% ipython --no-banner

In [1]: import numpy as np

In [2]: np.set_printoptions(suppress=True, linewidth=120)

In [3]: feats = np.load("block2.npy")

In [4]: feats
Out[4]: 
array([[-1, -3,  0,  0,  0,  0],
       [ 0, -2,  0,  0,  0,  0],
       [ 0, -2,  0,  0,  0,  0],
       [ 0,  0, -1, -3,  0,  0],
       [ 0,  0,  0, -2,  0,  0],
       [ 0,  0,  0, -2,  0,  0],
       [ 0,  0,  0,  0, -1, -3],
       [ 0,  0,  0,  0,  0, -2],
       [ 0,  0,  0,  0,  0, -2]])

In [5]: vec = np.array([-3, 2, 0, 0, -3, -1])

In [6]: target = feats @ vec

In [7]: target
Out[7]: array([-3, -4, -4,  0,  0,  0,  6,  2,  2])

In [8]: np.linalg.solve(feats, target)
LinAlgError: Last 2 dimensions of the array must be square


In [9]: np.round(np.linalg.solve(feats.T @ feats, feats.T @ target), 4)
Out[9]: array([-3.,  2.,  0., -0., -3., -1.])

In [10]: rng = np.random.default_rng(7589)

In [11]: target = target + 0.1 * rng.normal(size=9)

In [12]: target.round(4)
Out[12]: array([-2.9954, -4.0189, -3.9419,  0.0258, -0.1643, -0.0078,  6.0511,  2.2422,  2.0677])

In [13]: beta, *_ = np.linalg.lstsq(feats, target)

In [14]: [round(float(np.linalg.norm(np.linalg.solve(feats.T @ feats + lam * np.eye(6), feats.T @ target))), 2) for lam in (0, 1, 10, 100)]
Out[14]: [4.68, 2.39, 1.36, 0.32]

In [15]: np.round(np.linalg.norm(target - feats @ beta), 4)
Out[15]: np.float64(0.1745)

In [16]: A2 = np.array([[5, 2], [1, -3], [-4, 5], [-2, 3], [-4, -3], [-4, -4]])

In [17]: np.einsum("ij->j", feats)
Out[17]: array([-1, -7, -1, -7, -1, -7])

In [18]: np.linalg.matrix_rank(np.vstack([feats, A2.T]))
Out[18]: np.int64(6)

In [19]: feats @ A2
Out[19]: 
array([[ -8,   7],
       [ -2,   6],
       [ -2,   6],
       [ 10, -14],
       [  4,  -6],
       [  4,  -6],
       [ 16,  15],
       [  8,   8],
       [  8,   8]])

In [20]: np.linalg.matrix_rank(feats @ A2)
Out[20]: np.int64(2)

In [21]: A2.T @ feats.T
Out[21]: 
array([[ -8,  -2,  -2,  10,   4,   4,  16,   8,   8],
       [  7,   6,   6, -14,  -6,  -6,  15,   8,   8]])

In [22]: f = np.array([2, 3, 2, 2, 1, 2, 3])

In [23]: W0 = np.array([np.roll(f, i) for i in range(7)])

In [24]: W0
Out[24]: 
array([[2, 3, 2, 2, 1, 2, 3],
       [3, 2, 3, 2, 2, 1, 2],
       [2, 3, 2, 3, 2, 2, 1],
       [1, 2, 3, 2, 3, 2, 2],
       [2, 1, 2, 3, 2, 3, 2],
       [2, 2, 1, 2, 3, 2, 3],
       [3, 2, 2, 1, 2, 3, 2]])

In [25]: def softmax(z):
    ...:     e = np.exp(z - z.max(axis=-1, keepdims=True))
    ...:     return e / e.sum(axis=-1, keepdims=True)
    ...: 

In [26]: np.round(softmax(W0).sum(axis=1), 4)
Out[26]: array([1., 1., 1., 1., 1., 1., 1.])

In [27]: np.round(softmax(W0[6]), 4)
Out[27]: array([0.2772, 0.102 , 0.102 , 0.0375, 0.102 , 0.2772, 0.102 ])

In [28]: np.round(softmax(10 * W0[6]), 4) + 0
Out[28]: array([0.5, 0. , 0. , 0. , 0. , 0.5, 0. ])

In [29]: scores = W0 @ W0.T / np.sqrt(7)

In [30]: np.round(softmax(scores)[6] @ W0, 4)
Out[30]: array([2.4037, 2.0808, 2.0808, 1.8322, 2.0808, 2.3666, 2.1551])

In [31]: np.round(softmax(scores), 4)
Out[31]: 
array([[0.3666, 0.1179, 0.1179, 0.0808, 0.0808, 0.1179, 0.1179],
       [0.1179, 0.3666, 0.1179, 0.1179, 0.0808, 0.0808, 0.1179],
       [0.1179, 0.1179, 0.3666, 0.1179, 0.1179, 0.0808, 0.0808],
       [0.0808, 0.1179, 0.1179, 0.3666, 0.1179, 0.1179, 0.0808],
       [0.0808, 0.0808, 0.1179, 0.1179, 0.3666, 0.1179, 0.1179],
       [0.1179, 0.0808, 0.0808, 0.1179, 0.1179, 0.3666, 0.1179],
       [0.1179, 0.1179, 0.0808, 0.0808, 0.1179, 0.1179, 0.3666]])

In [32]: softmax(scores).round(6).argmax(axis=1)
Out[32]: array([0, 1, 2, 3, 4, 5, 6])

In [33]: W0 @ (-1.0) ** np.arange(7)
Out[33]: array([ 1.,  5., -1.,  3.,  1.,  3.,  3.])

In [34]: np.round(np.sort(np.abs(np.fft.fft(W0[0]))), 4), np.round(np.sort(np.linalg.svd(W0, compute_uv=False)), 4)
Out[34]: 
(array([ 1.324 ,  1.324 ,  1.8561,  1.8561,  2.1913,  2.1913, 15.    ]),
 array([ 1.324 ,  1.324 ,  1.8561,  1.8561,  2.1913,  2.1913, 15.    ]))

In [35]: (W0 @ W0)[0]
Out[35]: array([34, 33, 33, 30, 32, 31, 32])

In [36]: (W0 - W0.T) / 2
Out[36]: 
array([[ 0. ,  0. ,  0. ,  0.5, -0.5,  0. ,  0. ],
       [ 0. ,  0. ,  0. ,  0. ,  0.5, -0.5,  0. ],
       [ 0. ,  0. ,  0. ,  0. ,  0. ,  0.5, -0.5],
       [-0.5,  0. ,  0. ,  0. ,  0. ,  0. ,  0.5],
       [ 0.5, -0.5,  0. ,  0. ,  0. ,  0. ,  0. ],
       [ 0. ,  0.5, -0.5,  0. ,  0. ,  0. ,  0. ],
       [ 0. ,  0. ,  0.5, -0.5,  0. ,  0. ,  0. ]])

In [37]: W0.inv()
AttributeError: 'numpy.ndarray' object has no attribute 'inv'


In [38]: np.round(np.sort(np.abs(np.linalg.eigvals(W0))), 4)
Out[38]: array([ 1.324 ,  1.324 ,  1.8561,  1.8561,  2.1913,  2.1913, 15.    ])

In [39]: (W0 + W0.T) / 2
Out[39]: 
array([[2. , 3. , 2. , 1.5, 1.5, 2. , 3. ],
       [3. , 2. , 3. , 2. , 1.5, 1.5, 2. ],
       [2. , 3. , 2. , 3. , 2. , 1.5, 1.5],
       [1.5, 2. , 3. , 2. , 3. , 2. , 1.5],
       [1.5, 1.5, 2. , 3. , 2. , 3. , 2. ],
       [2. , 1.5, 1.5, 2. , 3. , 2. , 3. ],
       [3. , 2. , 1.5, 1.5, 2. , 3. , 2. ]])

In [40]: np.allclose(W0, W0.T)
Out[40]: False

In [41]: np.round(np.abs(np.linalg.eigvals(W0)).max(), 4)
Out[41]: np.float64(15.0)

In [42]: A = np.loadtxt("data.csv", delimiter=",")

In [43]: A
Out[43]: 
array([[  1.,  -4.,  16., -64.],
       [  1.,  -3.,   9., -27.],
       [  1.,  -2.,   4.,  -8.],
       [  1.,  -1.,   1.,  -1.],
       [  1.,   0.,   0.,   0.],
       [  1.,   1.,   1.,   1.]])

In [44]: idx = rng.permutation(4)

In [45]: A2 = A[:, idx] * rng.choice([-1, 1], 4)

In [46]: A2
Out[46]: 
array([[  1.,  64., -16.,  -4.],
       [  1.,  27.,  -9.,  -3.],
       [  1.,   8.,  -4.,  -2.],
       [  1.,   1.,  -1.,  -1.],
       [  1.,  -0.,  -0.,   0.],
       [  1.,  -1.,  -1.,   1.]])

In [47]: U, _, VT = np.linalg.svd(A.T @ A2)

In [48]: np.round(np.linalg.lstsq(A, A2)[0], 4) + 0
Out[48]: 
array([[ 1.,  0.,  0.,  0.],
       [ 0.,  0.,  0.,  1.],
       [ 0.,  0., -1.,  0.],
       [ 0., -1.,  0.,  0.]])

In [49]: idx
Out[49]: array([0, 3, 2, 1])

In [50]: np.linalg.norm(A2, axis=1).argmax()
Out[50]: np.int64(0)

In [51]: round(np.linalg.norm(A2, "nuc"), 4)
Out[51]: np.float64(79.1186)

In [52]: round(np.linalg.norm(A2) ** 2 / np.linalg.norm(A2, 2) ** 2, 4)
Out[52]: np.float64(1.0035)

In [53]: A2[1] @ A2[0]
Out[53]: np.float64(1885.0)

In [54]: np.round(np.linalg.norm(A2, 1), 4), np.round(np.linalg.norm(A2, np.inf), 4)
Out[54]: (np.float64(101.0), np.float64(85.0))

In [55]: round(np.linalg.norm(A2[1], 1), 4), round(float(np.linalg.norm(A2[1], np.inf)), 4)
Out[55]: (np.float64(40.0), 27.0)

In [56]: A2 = A[0, 0] * A[1:] - np.outer(A[1:, 0], A[0])

In [57]: A2
Out[57]: 
array([[  0.,   1.,  -7.,  37.],
       [  0.,   2., -12.,  56.],
       [  0.,   3., -15.,  63.],
       [  0.,   4., -16.,  64.],
       [  0.,   5., -15.,  65.]])

In [58]: np.flatnonzero(~A2.round(6).any(axis=1))
Out[58]: array([], dtype=int64)

In [59]: np.linalg.matrix_rank(A2), np.linalg.matrix_rank(A)
Out[59]: (np.int64(3), np.int64(4))

In [60]: A2 = A / np.linalg.norm(A, axis=1, keepdims=True)

In [61]: C2 = A2 @ A2.T

In [62]: (C2 - 2 * np.eye(6)).round(6).argmax(axis=1)
Out[62]: array([1, 0, 1, 2, 3, 4])

In [63]: C2[2].round(4)
Out[63]: array([ 0.96  ,  0.981 ,  1.    ,  0.8135,  0.1085, -0.2712])

In [64]: A2 = feats / np.linalg.norm(feats, axis=1)
ValueError: operands could not be broadcast together with shapes (9,6) (9,) 


In [65]: A2 = feats / np.linalg.norm(feats, axis=1, keepdims=True)

In [66]: C2 = A2 @ A2.T

In [67]: (np.abs(C2) > 0.9).astype(int)
Out[67]: 
array([[1, 1, 1, 0, 0, 0, 0, 0, 0],
       [1, 1, 1, 0, 0, 0, 0, 0, 0],
       [1, 1, 1, 0, 0, 0, 0, 0, 0],
       [0, 0, 0, 1, 1, 1, 0, 0, 0],
       [0, 0, 0, 1, 1, 1, 0, 0, 0],
       [0, 0, 0, 1, 1, 1, 0, 0, 0],
       [0, 0, 0, 0, 0, 0, 1, 1, 1],
       [0, 0, 0, 0, 0, 0, 1, 1, 1],
       [0, 0, 0, 0, 0, 0, 1, 1, 1]])

In [68]: np.round(np.linalg.norm(A2, axis=1), 4)
Out[68]: array([1., 1., 1., 1., 1., 1., 1., 1., 1.])

In [69]: m1 = np.array([[0.7, 0.0, 1.2, -2.3],
    ...:     [0.5, 0.6, 0.5, -1.7],
    ...:     [0.0, 0.6, -0.8, -0.9],
    ...:     [1.6, 0.4, -0.5, -1.1],
    ...:     [-0.2, -0.2, 0.1, 2.4]])

In [70]: m1[:, 1] *= 3

In [71]: m1.round(4)
Out[71]: 
array([[ 0.7,  0. ,  1.2, -2.3],
       [ 0.5,  1.8,  0.5, -1.7],
       [ 0. ,  1.8, -0.8, -0.9],
       [ 1.6,  1.2, -0.5, -1.1],
       [-0.2, -0.6,  0.1,  2.4]])

In [72]: P = m1 @ np.linalg.solve(m1.T @ m1, m1.T)

In [73]: np.round(np.diag(P), 4)
Out[73]: array([0.7183, 0.8091, 0.6379, 0.998 , 0.8367])

In [74]: P.round(4)
Out[74]: 
array([[ 0.7183,  0.2319, -0.3194,  0.024 , -0.2145],
       [ 0.2319,  0.8091,  0.2629, -0.0197,  0.1766],
       [-0.3194,  0.2629,  0.6379,  0.0272, -0.2431],
       [ 0.024 , -0.0197,  0.0272,  0.998 ,  0.0182],
       [-0.2145,  0.1766, -0.2431,  0.0182,  0.8367]])

In [75]: np.trace(P)
Out[75]: np.float64(4.0)

In [76]: np.allclose(P @ P, P)
Out[76]: True

In [77]: C2 = P.T @ P

In [78]: np.round(np.linalg.svd(P, compute_uv=False) ** 2, 4) + 0
Out[78]: array([1., 1., 1., 1., 0.])

In [79]: (P @ P.T).shape
Out[79]: (5, 5)

In [80]: np.round(np.linalg.eigvalsh(C2)[::-1], 4) + 0
Out[80]: array([1., 1., 1., 1., 0.])

In [81]: C2.round(4)
Out[81]: 
array([[ 0.7183,  0.2319, -0.3194,  0.024 , -0.2145],
       [ 0.2319,  0.8091,  0.2629, -0.0197,  0.1766],
       [-0.3194,  0.2629,  0.6379,  0.0272, -0.2431],
       [ 0.024 , -0.0197,  0.0272,  0.998 ,  0.0182],
       [-0.2145,  0.1766, -0.2431,  0.0182,  0.8367]])

In [82]: E = np.loadtxt("test0.csv", delimiter=",")

In [83]: E
Out[83]: 
array([[0., 1., 0., 0., 0., 1., 0., 1.],
       [1., 0., 1., 0., 1., 1., 0., 0.],
       [0., 1., 0., 0., 1., 0., 0., 0.],
       [0., 0., 0., 0., 0., 1., 0., 0.],
       [0., 1., 1., 0., 0., 0., 1., 0.],
       [1., 1., 0., 1., 0., 0., 0., 1.],
       [0., 0., 0., 0., 1., 0., 0., 0.],
       [1., 0., 0., 0., 0., 1., 0., 0.]])

In [84]: idx = rng.permutation(8)

In [85]: A2 = E[:, idx] * rng.choice([-1, 1], 8)

In [86]: A2
Out[86]: 
array([[ 0., -1., -1., -1., -0.,  0., -0., -0.],
       [ 1., -0., -1., -0., -0.,  0., -1., -1.],
       [ 0., -0., -0., -1., -0.,  0., -1., -0.],
       [ 0., -0., -1., -0., -0.,  0., -0., -0.],
       [ 1., -0., -0., -1., -0.,  1., -0., -0.],
       [ 0., -1., -0., -1., -1.,  0., -0., -1.],
       [ 0., -0., -0., -0., -0.,  0., -1., -0.],
       [ 0., -0., -1., -0., -0.,  0., -0., -1.]])

In [87]: U, _, VT = np.linalg.svd(E.T @ A2)

In [88]: np.round(np.linalg.lstsq(E, A2)[0], 4) + 0
Out[88]: 
array([[ 0.,  0.,  0.,  0.,  0.,  0.,  0., -1.],
       [ 0.,  0.,  0., -1.,  0.,  0.,  0.,  0.],
       [ 1.,  0.,  0.,  0.,  0.,  0.,  0.,  0.],
       [ 0.,  0.,  0.,  0., -1.,  0.,  0.,  0.],
       [ 0.,  0.,  0.,  0.,  0.,  0., -1.,  0.],
       [ 0.,  0., -1.,  0.,  0.,  0.,  0.,  0.],
       [ 0.,  0.,  0.,  0.,  0.,  1.,  0.,  0.],
       [ 0., -1.,  0.,  0.,  0.,  0.,  0.,  0.]])

In [89]: idx
Out[89]: array([2, 7, 5, 1, 3, 6, 4, 0])

In [90]: f = np.array([-1, -1, 2, 0, -1, -2, 2, 0])

In [91]: A2 = E + np.outer(f, np.eye(8)[5])

In [92]: round(float(np.linalg.det(A2) / np.linalg.det(E)), 4), round(float(1 + np.linalg.solve(E, f)[5]), 4)
Out[92]: (1.0, 1.0)

In [93]: A2
Out[93]: 
array([[ 0.,  1.,  0.,  0.,  0.,  0.,  0.,  1.],
       [ 1.,  0.,  1.,  0.,  1.,  0.,  0.,  0.],
       [ 0.,  1.,  0.,  0.,  1.,  2.,  0.,  0.],
       [ 0.,  0.,  0.,  0.,  0.,  1.,  0.,  0.],
       [ 0.,  1.,  1.,  0.,  0., -1.,  1.,  0.],
       [ 1.,  1.,  0.,  1.,  0., -2.,  0.,  1.],
       [ 0.,  0.,  0.,  0.,  1.,  2.,  0.,  0.],
       [ 1.,  0.,  0.,  0.,  0.,  1.,  0.,  0.]])

In [94]: J = np.load("out17.npy")

In [95]: J.round(4)
Out[95]: 
array([[ 1.   ,  0.   ,  0.   ,  0.   ,  0.   ,  0.   ,  0.   ],
       [ 0.   ,  1.   ,  0.   ,  0.   ,  0.   ,  0.   ,  0.   ],
       [ 0.   ,  0.   ,  1.   ,  0.   ,  0.   ,  0.   ,  0.   ],
       [ 0.   ,  0.   ,  0.   , -0.5  ,  0.   ,  0.   ,  0.866],
       [ 0.   ,  0.   ,  0.   ,  0.   ,  1.   ,  0.   ,  0.   ],
       [ 0.   ,  0.   ,  0.   ,  0.   ,  0.   ,  1.   ,  0.   ],
       [ 0.   ,  0.   ,  0.   , -0.866,  0.   ,  0.   , -0.5  ]])

In [96]: ang = np.radians(60)

In [97]: r_ = np.eye(7)

In [98]: r_[3, 3] = r_[1, 1] = np.cos(ang)

In [99]: r_[3, 1], r_[1, 3] = -np.sin(ang), np.sin(ang)

In [100]: r_.round(4)
Out[100]: 
array([[ 1.   ,  0.   ,  0.   ,  0.   ,  0.   ,  0.   ,  0.   ],
       [ 0.   ,  0.5  ,  0.   ,  0.866,  0.   ,  0.   ,  0.   ],
       [ 0.   ,  0.   ,  1.   ,  0.   ,  0.   ,  0.   ,  0.   ],
       [ 0.   , -0.866,  0.   ,  0.5  ,  0.   ,  0.   ,  0.   ],
       [ 0.   ,  0.   ,  0.   ,  0.   ,  1.   ,  0.   ,  0.   ],
       [ 0.   ,  0.   ,  0.   ,  0.   ,  0.   ,  1.   ,  0.   ],
       [ 0.   ,  0.   ,  0.   ,  0.   ,  0.   ,  0.   ,  1.   ]])

In [101]: A2 = J @ r_.T

In [102]: np.round(np.linalg.det(r_), 4), np.trace(r_)
Out[102]: (np.float64(1.0), np.float64(6.0))

In [103]: np.allclose(np.linalg.norm(J, axis=1), np.linalg.norm(A2, axis=1))
Out[103]: True

In [104]: f = np.array([3, 0, 2, 3, 2, 2, 3])

In [105]: A2 = J + np.outer(f, np.eye(7)[4])

In [106]: np.linalg.matrix_rank(np.linalg.inv(A2) - np.linalg.inv(J), tol=1e-8)
Out[106]: np.int64(1)

In [107]: A2.round(4)
Out[107]: 
array([[ 1.   ,  0.   ,  0.   ,  0.   ,  3.   ,  0.   ,  0.   ],
       [ 0.   ,  1.   ,  0.   ,  0.   ,  0.   ,  0.   ,  0.   ],
       [ 0.   ,  0.   ,  1.   ,  0.   ,  2.   ,  0.   ,  0.   ],
       [ 0.   ,  0.   ,  0.   , -0.5  ,  3.   ,  0.   ,  0.866],
       [ 0.   ,  0.   ,  0.   ,  0.   ,  3.   ,  0.   ,  0.   ],
       [ 0.   ,  0.   ,  0.   ,  0.   ,  2.   ,  1.   ,  0.   ],
       [ 0.   ,  0.   ,  0.   , -0.866,  3.   ,  0.   , -0.5  ]])
